$ ipython --no-banner

In [1]: import numpy as np

In [2]: np.set_printoptions(suppress=True, linewidth=200)

In [3]: feats = np.load("layer0.npy")

In [4]: print(feats)
[[-2.  0.  0.  0. -3. -3.  0. -3.]
 [ 0. -2. -3. -3.  0.  0. -3.  0.]
 [ 0. -3. -2. -3.  0.  0. -3.  0.]
 [ 0. -3. -3. -2.  0.  0. -3.  0.]
 [-3.  0.  0.  0. -2. -3.  0. -3.]
 [-3.  0.  0.  0. -3. -2.  0. -3.]
 [ 0. -3. -3. -3.  0.  0. -2.  0.]
 [-3.  0.  0.  0. -3. -3.  0. -2.]]

In [5]: print(np.round(np.abs(np.linalg.svd(feats)[2][-1]), 3) + 0)
[0.    0.    0.634 0.055 0.284 0.142 0.689 0.142]

In [6]: print(np.linalg.matrix_rank(feats, rtol=0.1))
2

In [7]: print(round(np.log10(np.linalg.cond(feats))))
1

In [8]: print([round(float(x), 3) for x in np.linalg.svd(feats, compute_uv=False)[:3]])
[11.0, 11.0, 1.0]

In [9]: print(np.argsort(-np.linalg.norm(feats, axis=0).round(6), kind="stable")[:3])
[0 1 2]

In [10]: print(round(float(np.linalg.eigvalsh(feats).min()), 3))
-11.0

In [11]: print(np.all(np.linalg.eigvalsh(feats) > 0))
False

In [12]: print([round(float(np.linalg.det(feats[:i, :i])), 2) + 0 for i in range(1, 9)])
[-2.0, 4.0, 10.0, 16.0, 40.0, 64.0, 88.0, 121.0]

In [13]: x = np.array([2, 2, 3, 3, 1, 0, 3, 0])

In [14]: print(np.einsum("ij,j->i", feats, x))
[ -7. -31. -30. -30.  -8.  -9. -30.  -9.]

In [15]: print(np.linalg.norm(feats @ x) <= np.linalg.norm(feats, 2) * np.linalg.norm(x) + 1e-9)
True

In [16]: print(feats @ x)
[ -7. -31. -30. -30.  -8.  -9. -30.  -9.]

In [17]: print(feats @ (2 * x))
[-14. -62. -60. -60. -16. -18. -60. -18.]

In [18]: print(feats @ np.ones(8))
[-11. -11. -11. -11. -11. -11. -11. -11.]

In [19]: theta = np.radians(90)

In [20]: R = np.eye(8)

In [21]: R[1, 1] = R[5, 5] = np.cos(theta)

In [22]: R[1, 5], R[5, 1] = -np.sin(theta), np.sin(theta)

In [23]: print(R.round(3) + 0)
[[ 1.  0.  0.  0.  0.  0.  0.  0.]
 [ 0.  0.  0.  0.  0. -1.  0.  0.]
 [ 0.  0.  1.  0.  0.  0.  0.  0.]
 [ 0.  0.  0.  1.  0.  0.  0.  0.]
 [ 0.  0.  0.  0.  1.  0.  0.  0.]
 [ 0.  1.  0.  0.  0.  0.  0.  0.]
 [ 0.  0.  0.  0.  0.  0.  1.  0.]
 [ 0.  0.  0.  0.  0.  0.  0.  1.]]

In [24]: M2 = feats @ R.T

In [25]: print(np.allclose(feats @ feats.T, M2 @ M2.T))
True

In [26]: print(np.allclose(np.linalg.norm(feats, axis=1), np.linalg.norm(M2, axis=1)))
True

In [27]: print(M2.round(3) + 0)
[[-2.  3.  0.  0. -3.  0.  0. -3.]
 [ 0.  0. -3. -3.  0. -2. -3.  0.]
 [ 0.  0. -2. -3.  0. -3. -3.  0.]
 [ 0.  0. -3. -2.  0. -3. -3.  0.]
 [-3.  3.  0.  0. -2.  0.  0. -3.]
 [-3.  2.  0.  0. -3.  0.  0. -3.]
 [ 0.  0. -3. -3.  0. -3. -2.  0.]
 [-3.  3.  0.  0. -3.  0.  0. -2.]]

In [28]: U, s, Vt = np.linalg.svd(feats)

In [29]: print(s.round(3))
[11. 11.  1.  1.  1.  1.  1.  1.]

In [30]: print(np.argmax(s[:-1] / (s[1:] + 1e-6)) + 1)
2

In [31]: M2 = U[:, :2] @ np.diag(s[:2]) @ Vt[:2]

In [32]: print(np.round(np.abs(feats - M2).max(), 3))
0.75

In [33]: print(M2.round(3) + 0)
[[-2.75  0.    0.    0.   -2.75 -2.75  0.   -2.75]
 [ 0.   -2.75 -2.75 -2.75  0.    0.   -2.75  0.  ]
 [ 0.   -2.75 -2.75 -2.75  0.    0.   -2.75  0.  ]
 [ 0.   -2.75 -2.75 -2.75  0.    0.   -2.75  0.  ]
 [-2.75  0.    0.    0.   -2.75 -2.75  0.   -2.75]
 [-2.75  0.    0.    0.   -2.75 -2.75  0.   -2.75]
 [ 0.   -2.75 -2.75 -2.75  0.    0.   -2.75  0.  ]
 [-2.75  0.    0.    0.   -2.75 -2.75  0.   -2.75]]

In [34]: print(np.linalg.matrix_rank(M2))
2

In [35]: print(np.linalg.matrix_rank(feats, rtol=0.05))
8
